>>> import numpy as np
>>> from numpy import linalg as LA
>>> np.set_printoptions(suppress=True, linewidth=160)
>>> rd = lambda a: np.round(a, 1) + 0
>>> Y = np.array([[1, 1, 6, 6, 5],
...     [0, 5, 2, 0, 5],
...     [9, 5, 0, 7, 7],
...     [2, 1, 0, 9, 2],
...     [5, 0, 9, 5, 2]])
>>> M = np.tril(Y)
>>> M
array([[1, 0, 0, 0, 0],
       [0, 5, 0, 0, 0],
       [9, 5, 0, 0, 0],
       [2, 1, 0, 9, 0],
       [5, 0, 9, 5, 2]])
>>> # rank 4
>>> LA.matrix_rank(M, rtol=0.1)
np.int64(4)
>>> LA.cond(M) > 100
np.True_
>>> print(np.argsort(-LA.norm(M, axis=0).round(6), kind="stable")[:3])
[0 3 2]
>>> F = np.loadtxt("a.csv", delimiter=",")
>>> F
array([[-0.3,  0.7, -2.4],
       [-2.1,  4.2, -0.3],
       [-1.5,  2.9, -0.5],
       [ 1.2, -2.6, -1.2],
       [-1.4,  2.9,  0.3],
       [-0.2,  0.3,  1.9],
       [ 0.7, -1.5,  0.2],
       [ 0.5, -1. ,  0.7],
       [-0.1,  0.2, -0.6],
       [-1.8,  3.6, -2.2],
       [-0.5,  0.9, -0.5],
       [ 0.7, -1.5, -0.8]])
>>> M @ M
array([[  1,   0,   0,   0,   0],
       [  0,  25,   0,   0,   0],
       [  9,  25,   0,   0,   0],
       [ 20,  14,   0,  81,   0],
       [106,  50,  18,  55,   4]])
>>> rd(np.sort(LA.eigvals(M)))
array([0., 1., 2., 5., 9.])
>>> [int(LA.matrix_rank(LA.matrix_power(M, p))) for p in range(1, 6)]
[4, 4, 4, 4, 4]
>>> x = np.array([0, 0, 0])
>>> target = F @ x
>>> beta, lr = np.zeros(3), 1 / LA.norm(F, 2) ** 2
>>> for i in range(300):
...     beta -= lr * F.T @ (F @ beta - target)
...     if i % 50 == 0: print(i, round(LA.norm(F @ beta - target), 1))
... 
0 0.0
50 0.0
100 0.0
150 0.0
200 0.0
250 0.0
>>> rd(LA.cond(F))
np.float64(62.1)
>>> E = np.array([[0, 0, 0, 10, 2, -4],
...     [0, 0, 0, 16, 4, -14],
...     [0, 0, 0, -12, 4, 4],
...     [15, 3, -6, -15, -3, 6],
...     [24, 6, -21, -24, -6, 21],
...     [-18, 6, 6, 18, -6, -6]])
>>> x = np.array([0, -9, 2, 2, -3, -8])
>>> target = E @ x
>>> target
array([  46,  132,  -68, -108, -294,   60])
>>> rd(LA.solve(E, target))
array([ 0., -9.,  2.,  2., -3., -8.])
>>> W0 = np.array([[-2.1, 0.3, 2.1],
...     [-2.7, 1.2, -0.7],
...     [0.5, -2.9, -0.5],
...     [-1.4, -2.4, -1.1],
...     [-0.9, -2.1, 1.9],
...     [-1.0, 1.5, 2.4],
...     [-0.4, -2.6, 1.4],
...     [2.4, 1.1, 1.4],
...     [-2.1, 1.9, 0.9],
...     [2.0, -2.0, 1.0],
...     [-0.1, 2.3, -2.0],
...     [0.5, 2.0, -2.2],
...     [-2.0, 1.8, 1.3],
...     [-2.6, -0.6, -1.4],
...     [-0.4, -2.0, -2.2],
...     [-0.7, -2.9, -0.5],
...     [2.3, 1.8, -0.6],
...     [2.0, -0.7, -2.1],
...     [-2.8, 0.0, 1.1]])
>>> x = np.array([3, 1, 2])
>>> target = W0 @ x
>>> rd(LA.lstsq(W0, target)[0])
array([3., 1., 2.])
>>> rng = np.random.default_rng(459314)
>>> target = target + 0.1 * rng.normal(size=19)
>>> rd(target)
array([ -1.9,  -8.3,  -2.4,  -8.8,  -1. ,   3.1,  -1.2,  11.1,  -2.6,   6.1,  -2. ,  -1.2,  -1.7, -11.3,  -7.6,  -6.1,   7.4,   1.3,  -6.4])
>>> beta, *_ = LA.lstsq(W0, target)
>>> rd(W0.T @ (target - W0 @ beta))
array([0., 0., 0.])
>>> print([round(float(LA.norm(LA.solve(W0.T @ W0 + lam * np.eye(3), W0.T @ target))), 2) for lam in (0, 1, 10, 100)])
[3.76, 3.68, 3.08, 1.2]
>>> print(beta.round())
[3. 1. 2.]
>>> C = W0[[1, 11]].astype(float)
>>> for _ in range(7):
...     labels = LA.norm(W0[:, None] - C, axis=-1).argmin(axis=1)
...     C = np.array([W0[labels == j].mean(axis=0) for j in range(2)])
... 
>>> labels
array([0, 0, 1, 0, 0, 0, 0, 1, 0, 1, 1, 1, 0, 0, 1, 0, 1, 1, 0])
>>> np.abs(C[1] - C[0]).argmax()
np.int64(0)
>>> print(np.bincount(labels))
[11  8]
>>> rd(np.diff(W0, axis=0))
array([[-0.6,  0.9, -2.8],
       [ 3.2, -4.1,  0.2],
       [-1.9,  0.5, -0.6],
       [ 0.5,  0.3,  3. ],
       [-0.1,  3.6,  0.5],
       [ 0.6, -4.1, -1. ],
       [ 2.8,  3.7,  0. ],
       [-4.5,  0.8, -0.5],
       [ 4.1, -3.9,  0.1],
       [-2.1,  4.3, -3. ],
       [ 0.6, -0.3, -0.2],
       [-2.5, -0.2,  3.5],
       [-0.6, -2.4, -2.7],
       [ 2.2, -1.4, -0.8],
       [-0.3, -0.9,  1.7],
       [ 3. ,  4.7, -0.1],
       [-0.3, -2.5, -1.5],
       [-4.8,  0.7,  3.2]])
>>> np.unravel_index(np.abs(W0).argmax(), W0.shape)
(np.int64(2), np.int64(1))
>>> rd(LA.svd(W0, compute_uv=False))
array([8.2, 7.9, 6.3])
>>> W0[:, 3]
Traceback (most recent call last):
  File "<python-input-45>", line 1, in <module>
    W0[:, 3]
    ~~^^^^^^
IndexError: index 3 is out of bounds for axis 1 with size 3
>>> LA.matrix_rank(W0)
np.int64(3)
>>> labels = rng.integers(0, 3, 5)
>>> K = np.array([[4, 1, 4, 1, 1],
...     [0, 0, 1, 4, 3],
...     [1, 2, 0, 3, 1],
...     [5, 0, 2, 1, 0],
...     [3, 0, 0, 1, 2]]) * (labels[:, None] == labels)
>>> K
array([[4, 0, 0, 1, 0],
       [0, 0, 0, 0, 0],
       [0, 0, 0, 0, 1],
       [5, 0, 0, 1, 0],
       [0, 0, 0, 0, 2]])
>>> # null space of dimension 2
>>> proj = np.triu(np.array([[0, 2, 4, 3, 2],
...     [2, 7, 5, 1, 5],
...     [6, 5, 5, 9, 0],
...     [8, 4, 2, 7, 7],
...     [7, 8, 7, 2, 4]]), 1) + np.eye(5)
>>> Y = proj @ K @ LA.inv(proj)
>>> print(LA.matrix_rank(Y))
3
>>> proj @ K - K @ proj
array([[ 15.,  -8., -16.,  -9.,  -7.],
       [  5.,   0.,   0.,   1.,  15.],
       [ 45.,   0.,   0.,   9.,   0.],
       [  0., -10., -20., -15.,  -3.],
       [  0.,   0.,   0.,   0.,   0.]])
>>> Y
array([[   19.,   -38.,   114., -1041.,  7447.],
       [    5.,   -10.,    30.,  -274.,  1973.],
       [   45.,   -90.,   270., -2466., 17623.],
       [    5.,   -10.,    30.,  -274.,  1972.],
       [    0.,     0.,     0.,     0.,     2.]])
>>> print(rd(np.poly(Y)))
[ 1. -7.  9.  2.  0.  0.]
>>> np.trace(Y), np.trace(K)
(np.float64(7.0), np.int64(7))
